$ python3 -q
>>> import numpy as np
>>> np.set_printoptions(suppress=True, linewidth=100)
>>> M = np.load("m.npy")
>>> print(M)
[[5 1 5 1 5 6 3 2]
 [1 1 1 1 1 2 1 0]
 [5 1 5 1 5 6 3 2]
 [1 1 1 1 1 2 1 0]
 [5 1 5 1 5 6 3 2]
 [6 2 6 2 6 8 4 2]
 [3 1 3 1 3 4 2 1]
 [2 0 2 0 2 2 1 1]]
>>> print(M.reshape(-1, 2))
[[5 1]
 [5 1]
 [5 6]
 [3 2]
 [1 1]
 [1 1]
 [1 2]
 [1 0]
 [5 1]
 [5 1]
 [5 6]
 [3 2]
 [1 1]
 [1 1]
 [1 2]
 [1 0]
 [5 1]
 [5 1]
 [5 6]
 [3 2]
 [6 2]
 [6 2]
 [6 8]
 [4 2]
 [3 1]
 [3 1]
 [3 4]
 [2 1]
 [2 0]
 [2 0]
 [2 2]
 [1 1]]
>>> M.reshape(8, 9)
Traceback (most recent call last):
  File "<python-input-5>", line 1, in <module>
    M.reshape(8, 9)
    ~~~~~~~~~^^^^^^
ValueError: cannot reshape array of size 64 into shape (8,9)
>>> blk = M.reshape(8, 2, -1)
>>> print(blk.sum(axis=1))
[[10  7  8  3]
 [ 2  3  2  1]
 [10  7  8  3]
 [ 2  3  2  1]
 [10  7  8  3]
 [12 10 10  4]
 [ 6  5  5  2]
 [ 4  2  3  1]]
>>> print(np.swapaxes(blk, 1, 2)[4])
[[5 5]
 [1 6]
 [5 3]
 [1 2]]
>>> print(blk.shape)
(8, 2, 4)
>>> print(np.einsum("ihd,jhd->hij", blk, blk).shape)
(2, 8, 8)
>>> print(np.einsum("ihd,ihd->ih", blk, blk))
[[ 52  74]
 [  4   6]
 [ 52  74]
 [  4   6]
 [ 52  74]
 [ 80 120]
 [ 20  30]
 [  8  10]]
>>> other = M / np.linalg.norm(M, axis=1, keepdims=True)
>>> C2 = other @ other.T
>>> print(np.round(np.linalg.norm(other, axis=1), 1))
[1. 1. 1. 1. 1. 1. 1. 1.]
>>> print((C2 - 2 * np.eye(8)).round(6).argmax(axis=1))
[2 3 0 1 0 6 5 0]
>>> print(np.round(np.degrees(np.arccos(np.clip(C2[1, 2], -1, 1))), 1))
25.6
>>> rk = np.linalg.matrix_rank(M)
>>> print(rk)
2
>>> null = np.linalg.svd(M)[2][rk:].T
>>> print([int(np.linalg.matrix_rank(M[:, :j + 1])) for j in range(8)])
[1, 2, 2, 2, 2, 2, 2, 2]
>>> print([int(np.linalg.matrix_rank(np.delete(M, i, axis=0))) for i in range(8)])
[2, 2, 2, 2, 2, 2, 2, 2]
>>> print(np.linalg.matrix_rank(M.T @ M), np.linalg.matrix_rank(M @ M.T))
2 2
>>> print([int(np.linalg.matrix_rank(M[:i])) for i in range(1, len(M) + 1)])
[1, 2, 2, 2, 2, 2, 2, 2]
>>> print(null.shape)
(8, 6)
>>> print(np.allclose(M @ null, 0))
True
>>> print(np.abs(np.diag(np.linalg.qr(M)[1])) > 1e-9)
[ True  True False False False False False False]
>>> print(np.round(M @ np.linalg.pinv(M) @ M, 1) + 0)
[[5. 1. 5. 1. 5. 6. 3. 2.]
 [1. 1. 1. 1. 1. 2. 1. 0.]
 [5. 1. 5. 1. 5. 6. 3. 2.]
 [1. 1. 1. 1. 1. 2. 1. 0.]
 [5. 1. 5. 1. 5. 6. 3. 2.]
 [6. 2. 6. 2. 6. 8. 4. 2.]
 [3. 1. 3. 1. 3. 4. 2. 1.]
 [2. 0. 2. 0. 2. 2. 1. 1.]]
>>> W0 = np.load("test15.npy")
>>> print(W0)
[[-4 -5 -2  7 -9  3  4]
 [-3 -8 -7 -5  8  2 -7]
 [ 5  9 -2  7 -7  8  3]
 [-7 -6  3 -1 -1  2  2]
 [-5  2 -4 -9  3  5  5]
 [ 2 -5  5  9  4  8  2]
 [-4 -2  4 -2 -9 -5 -6]]
>>> other = np.array([[3, 3, 2],
...     [0, 2, 1],
...     [3, 2, 3],
...     [2, 2, 3],
...     [2, 3, 2],
...     [3, 3, 3],
...     [2, 3, 3]])
>>> print(np.einsum("ik,kj->ij", W0, other))
[[ -5 -18   5]
 [-32 -40 -49]
 [ 39  55  53]
 [ -6 -20  -4]
 [-14   2 -11]
 [ 75  66  79]
 [-49 -72 -55]]
>>> print(W0 @ other)
[[ -5 -18   5]
 [-32 -40 -49]
 [ 39  55  53]
 [ -6 -20  -4]
 [-14   2 -11]
 [ 75  66  79]
 [-49 -72 -55]]
>>> rng = np.random.default_rng(6887)
>>> other = W0 + rng.integers(-2, 3, (7, 6)) @ rng.integers(-2, 3, (6, 7))
>>> print(other)
[[  0   3   2  15  -1  -7  -1]
 [ -3 -12 -15 -13   4  11  -2]
 [  3   8  -7   6 -11  16   7]
 [ -5  -7   6  -6   3  -5  -4]
 [  1   3  -4 -13   9   0  -1]
 [  2 -19  15   4   0   7  -1]
 [ -2  -1   4  -8 -11  -7  -4]]
>>> print(np.abs(other - W0).sum(axis=1))
[47 38 25 28 28 37 15]
>>> J = np.array([[2, 1, 0],
...     [2, 1, 0],
...     [0, 1, 1],
...     [0, 0, 1],
...     [2, 2, 2],
...     [2, 1, 2],
...     [1, 2, 1],
...     [0, 0, 1],
...     [2, 0, 2]])
>>> J[:, 0] = 3 * J[:, 1]
>>> print(J)
[[3 1 0]
 [3 1 0]
 [3 1 1]
 [0 0 1]
 [6 2 2]
 [3 1 2]
 [6 2 1]
 [0 0 1]
 [0 0 2]]
>>> left, sv, Vh = np.linalg.svd(J)
>>> vecs = Vh[:(sv > 1e-8).sum()]
>>> x0 = J[1] + 4 * J[6] + rng.integers(2) * np.eye(3)[1]
>>> print(x0)
[27. 10.  4.]
>>> print(np.allclose(vecs.T @ vecs @ x0, x0))
False
>>> print(np.round(vecs.T @ vecs, 1) + 0)
[[0.9 0.3 0. ]
 [0.3 0.1 0. ]
 [0.  0.  1. ]]
>>> print(round(float(np.linalg.norm(x0 - vecs.T @ vecs @ x0)), 1))
0.9
>>> mat = np.load("sample13.npy")
>>> print(mat.round(1))
[[ 0.7 -1.   1.5 -3.1  3.6 -1.2]
 [-1.   0.6  0.3 -0.1  1.9 -2.7]
 [ 1.5  0.3  2.4  0.1  1.1 -1.7]
 [-3.1 -0.1  0.1 -1.8  0.7 -2.8]
 [ 3.6  1.9  1.1  0.7 -2.6  3. ]
 [-1.2 -2.7 -1.7 -2.8  3.   0.7]]
>>> # rank 5
>>> print(np.allclose(mat[:-1].T @ np.linalg.lstsq(mat[:-1].T, mat[-1])[0], mat[-1]))
True
>>> print(round(float(np.trace(np.linalg.pinv(mat) @ mat)), 1))
5.0
>>> ev, vecs = np.linalg.eigh(mat)
>>> x0 = np.array([1, 1, 1, 3, 1, 2])
>>> print(np.round(np.abs(mat).sum(axis=1).max(), 1), round(np.abs(ev).max(), 1))
12.9 9.0
>>> print(np.round(np.linalg.eigvalsh(mat[1:, 1:]), 1))
[-7.  -1.7  1.   2.   5. ]
>>> print(np.round((mat + mat.T) / 2, 1))
[[ 0.7 -1.   1.5 -3.1  3.6 -1.2]
 [-1.   0.6  0.3 -0.1  1.9 -2.7]
 [ 1.5  0.3  2.4  0.1  1.1 -1.7]
 [-3.1 -0.1  0.1 -1.8  0.7 -2.8]
 [ 3.6  1.9  1.1  0.7 -2.6  3. ]
 [-1.2 -2.7 -1.7 -2.8  3.   0.7]]
>>> np.linalg.determinant(mat)
Traceback (most recent call last):
  File "<python-input-57>", line 1, in <module>
    np.linalg.determinant(mat)
    ^^^^^^^^^^^^^^^^^^^^^
AttributeError: module 'numpy.linalg' has no attribute 'determinant'
>>> print(np.round(np.sort(np.abs(np.linalg.eigvals(mat))), 1) + 0)
[0. 1. 2. 5. 5. 9.]
>>> print(round(float(np.trace(mat)), 1))
-0.0
>>> mat.inv()
Traceback (most recent call last):
  File "<python-input-60>", line 1, in <module>
    mat.inv()
    ^^^^^^^
AttributeError: 'numpy.ndarray' object has no attribute 'inv'
>>> print(np.argsort(-np.linalg.norm(mat, axis=0).round(6), kind="stable")[:3])
[4 5 0]
>>> print(np.linalg.cond(mat) > 100)
True
>>> print(round(np.linalg.norm(mat, 2) / np.linalg.norm(mat), 1))
0.8
>>> F = -3 * np.eye(5) + np.ones((5, 5))
>>> print(F)
[[-2.  1.  1.  1.  1.]
 [ 1. -2.  1.  1.  1.]
 [ 1.  1. -2.  1.  1.]
 [ 1.  1.  1. -2.  1.]
 [ 1.  1.  1.  1. -2.]]
>>> Q, vecs = np.linalg.qr(F[:, :3])[0], np.linalg.qr(F[:, 3:])[0]
>>> sv = np.linalg.svd(Q.T @ vecs, compute_uv=False)
>>> print(np.round(np.degrees(np.arccos(sv.clip(0, 1))), 1))
[67.8 90. ]
>>> print(sv.round(1) + 0)
[0.4 0. ]
>>> print((sv > 0.9).sum())
0
>>> print(round(np.linalg.det(2 * F), 1), np.round(np.linalg.det(F), 1))
5184.0 162.0
>>> print(round(np.linalg.eigvals(F).sum().real, 1))
-10.0
>>> print(np.round(np.linalg.eigvals(F), 1))
[-3.  2. -3. -3. -3.]
>>> print(np.einsum("ij,ji->", F, F))
40.0
>>> print(np.round(np.poly(F), 1) + 0)
[   1.   10.   30.    0. -135. -162.]
>>> print(np.kron(np.eye(2, dtype=int), F))
[[-2.  1.  1.  1.  1. -0.  0.  0.  0.  0.]
 [ 1. -2.  1.  1.  1.  0. -0.  0.  0.  0.]
 [ 1.  1. -2.  1.  1.  0.  0. -0.  0.  0.]
 [ 1.  1.  1. -2.  1.  0.  0.  0. -0.  0.]
 [ 1.  1.  1.  1. -2.  0.  0.  0.  0. -0.]
 [-0.  0.  0.  0.  0. -2.  1.  1.  1.  1.]
 [ 0. -0.  0.  0.  0.  1. -2.  1.  1.  1.]
 [ 0.  0. -0.  0.  0.  1.  1. -2.  1.  1.]
 [ 0.  0.  0. -0.  0.  1.  1.  1. -2.  1.]
 [ 0.  0.  0.  0. -0.  1.  1.  1.  1. -2.]]
>>> print(np.einsum("ii->", F))
-10.0
>>> m1 = np.loadtxt("a.csv", delimiter=",")
>>> print(m1)
[[-1.  0.  0.  0.]
 [ 0. 48. 63. 42.]
 [ 0. 63. 80. 54.]
 [ 0. 42. 54. 35.]]
>>> ev, vecs = np.linalg.eigh(m1)
>>> print(np.round(np.abs(vecs[:, -1]), 1))
[0.  0.5 0.7 0.5]
>>> print(np.round(vecs.T @ m1 @ vecs, 1) + 0)
[[ -1.   0.   0.   0.]
 [  0.  -1.   0.   0.]
 [  0.   0.  -1.   0.]
 [  0.   0.   0. 165.]]
>>> print(ev.sum(), np.trace(m1))
162.0 162.0
>>> print(ev.round(1))
[ -1.  -1.  -1. 165.]
>>> print(np.round(vecs.T @ vecs, 1) + 0)
[[1. 0. 0. 0.]
 [0. 1. 0. 0.]
 [0. 0. 1. 0.]
 [0. 0. 0. 1.]]
>>> print(np.round(vecs @ np.diag(ev) @ vecs.T, 1))
[[-1.  0.  0.  0.]
 [ 0. 48. 63. 42.]
 [ 0. 63. 80. 54.]
 [ 0. 42. 54. 35.]]
>>> print(np.abs(vecs[:, -1]).round(6).argmax())
2
>>> P = np.triu(np.array([[8, -3, -8, 0], [-7, 7, -3, 7], [-7, -6, -9, -6], [8, 1, 6, 7]]), 1) + np.eye(4)
>>> other = P @ m1 @ np.linalg.inv(P)
>>> print(round(float(np.linalg.det(other)), 1))
-165.0
>>> print(np.trace(other), np.trace(m1))
162.0 162.0
>>> print(np.round(np.poly(other), 1))
[   1. -162. -492. -494. -165.]
>>> print(np.linalg.matrix_rank(other))
4
>>> print(np.round(np.poly(m1), 1))
[   1. -162. -492. -494. -165.]
>>> print(np.kron(np.eye(2, dtype=int), m1))
[[-1.  0.  0.  0. -0.  0.  0.  0.]
 [ 0. 48. 63. 42.  0.  0.  0.  0.]
 [ 0. 63. 80. 54.  0.  0.  0.  0.]
 [ 0. 42. 54. 35.  0.  0.  0.  0.]
 [-0.  0.  0.  0. -1.  0.  0.  0.]
 [ 0.  0.  0.  0.  0. 48. 63. 42.]
 [ 0.  0.  0.  0.  0. 63. 80. 54.]
 [ 0.  0.  0.  0.  0. 42. 54. 35.]]
>>> print(np.einsum("ii->", m1))
162.0
>>> print(np.round(np.linalg.det(m1[::-1]), 1))
-165.0
>>> print(np.round(np.linalg.eigvals(m1), 1))
[ -1. 165.  -1.  -1.]
>>> ev, vecs = np.linalg.eig(m1)
>>> print(np.round(np.sort(np.linalg.eigvals(m1.T)), 1))
[ -1.  -1.  -1. 165.]
>>> print(np.round(np.sort(np.linalg.eigvals(np.linalg.inv(m1))), 1) + 0)
[-1.+0.j -1.+0.j -1.+0.j  0.+0.j]
>>> print(np.round(m1 @ vecs[:, 0] - ev[0] * vecs[:, 0], 1) + 0)
[0. 0. 0. 0.]
>>> print(ev.round(1))
[ -1. 165.  -1.  -1.]
>>> print(round(float(np.prod(ev)), 1))
-165.0
>>> Z = np.array([[5, 2, 8, 5, 0, 1, 0], [7, 1, 0, 3, 9, 8, 8], [2, 6, 1, 9, 9, 8, 0]])
>>> data = rng.normal(size=(25, 3)) @ Z + np.array([6, 7, 3, -8, 4, 3, 4])
>>> print(data.round(1) + 0)
[[-11.3   6.1  -6.1 -14.4  -7.   -8.  -10.2]
 [ 18.    9.8   4.5  -1.2  19.3  16.7  16.4]
 [  2.8   9.5  -4.9  -6.3  11.7   8.8   4.8]
 [  4.4  15.3   7.4   3.9   8.7   7.5  -3.2]
 [  6.3   8.   16.6  -4.8  -8.1  -6.1  -4.9]
 [  9.    7.9  10.3  -5.1   1.2   1.4   2.5]
 [ -6.5   3.   -7.1 -17.8  -4.7  -5.9  -2.9]
 [  7.7   9.8   0.8  -3.9  11.8   9.6   6.7]
 [  3.1  11.   -2.2  -3.8  11.1   8.6   2.9]
 [ 15.9   9.4  11.5  -1.2   9.4   8.9   9.3]
 [  8.8  16.8   9.4   7.2  13.4  11.9   0.3]
 [ 11.3  14.   16.3   4.8   5.5   5.9  -0.6]
 [  9.   -6.6  -0.6 -26.8  -6.7  -6.7  13.8]
 [  9.5  10.4  -2.8  -3.2  18.1  14.7  11. ]
 [ 22.6  15.8   5.5   8.5  31.2  27.4  19.5]
 [ 19.    6.5  14.1  -4.3   6.4   6.6  12.1]
 [ -5.7   7.3  -2.1 -10.9  -3.4  -4.3  -6.6]
 [ -3.2  10.3   1.1  -5.8   0.   -0.9  -6.6]
 [ -2.6   4.6   1.8 -13.5  -7.4  -7.2  -4.7]
 [ 23.1  14.1  16.5   7.7  18.4  17.4  13.2]
 [ -4.7  -8.4   3.4 -32.  -28.3 -25.3  -4.6]
 [  7.9  15.5   2.8   4.4  17.5  14.8   4. ]
 [  7.4  13.6  10.9   2.7   6.2   5.8  -1.5]
 [  4.5   5.9  -2.1 -10.5   6.1   4.2   5.9]
 [ -2.1   2.3   9.6 -15.6 -17.7 -15.3  -8.7]]
>>> print(np.linalg.lstsq(data[:-1].T, data[-1])[2])
4
>>> rk = np.linalg.matrix_rank(data)
>>> print(rk)
4
>>> null = np.linalg.svd(data)[2][rk:].T
>>> print(null.shape)
(7, 3)
>>> print([int(np.linalg.matrix_rank(data[:i])) for i in range(1, len(data) + 1)])
[1, 2, 3, 4, 4, 4, 4, 4, 4, 4, 4, 4, 4, 4, 4, 4, 4, 4, 4, 4, 4, 4, 4, 4, 4]
>>> print([int(np.linalg.matrix_rank(data[:, :j + 1])) for j in range(7)])
[1, 2, 3, 4, 4, 4, 4]
>>> print(np.allclose(data @ null, 0))
True
>>> Z = data[[13, 17]].astype(float)
>>> for _ in range(6):
...     lab = np.linalg.norm(data[:, None] - Z, axis=-1).argmin(axis=1)
...     Z = np.array([data[lab == j].mean(axis=0) for j in range(2)])
... 
>>> print(lab)
[1 0 0 0 1 0 1 0 0 0 0 0 1 0 0 0 1 1 1 0 1 0 0 0 1]
>>> print(np.abs(Z[1] - Z[0]).argmax())
4
>>> print(np.round(Z[1] - Z[0], 1))
[-13.3  -8.6  -4.3 -15.7 -21.5 -19.5 -10.4]
>>> X = np.load("layer16.npy")
>>> print(X)
[[ 3.8 -3.  -3.   3.2]
 [ 4.2 -2.2 -4.2  5.1]
 [ 2.9 -4.4 -1.8  0.9]
 [ 2.4  0.1 -4.1  4.3]
 [ 3.4 -3.3 -0.4 -0.5]
 [ 4.  -3.3  0.4 -1.1]
 [ 3.8 -3.5 -3.9  4.2]
 [ 3.6 -3.1 -4.1  4.4]
 [ 5.4 -5.3 -2.1  2.6]
 [ 5.6 -9.3 -1.2  1. ]
 [ 0.4 -1.4 -1.  -1.1]
 [ 7.8 -5.1 -3.8  6.2]]
>>> Xc = X - X.mean(axis=0)
>>> vecs = np.linalg.svd(Xc)[2][:2]
>>> other = Xc - Xc @ vecs.T @ vecs
>>> print(np.round(np.diag(vecs.T @ vecs), 1))
[0.4 0.7 0.3 0.7]
>>> print(np.round(other.std(axis=0), 1) + 0)
[0.6 0.5 0.4 0. ]
>>> Z = X[[1, 0]].astype(float)
>>> for _ in range(6):
...     lab = np.linalg.norm(X[:, None] - Z, axis=-1).argmin(axis=1)
...     Z = np.array([X[lab == j].mean(axis=0) for j in range(2)])
... 
>>> print(lab)
[0 0 1 0 1 1 0 0 1 1 1 0]
>>> print(np.abs(Z[1] - Z[0]).argmax())
3
>>> print(np.round(Z[1] - Z[0], 1))
[-0.6 -1.7  2.8 -4.3]
>>> print(np.bincount(lab))
[6 6]
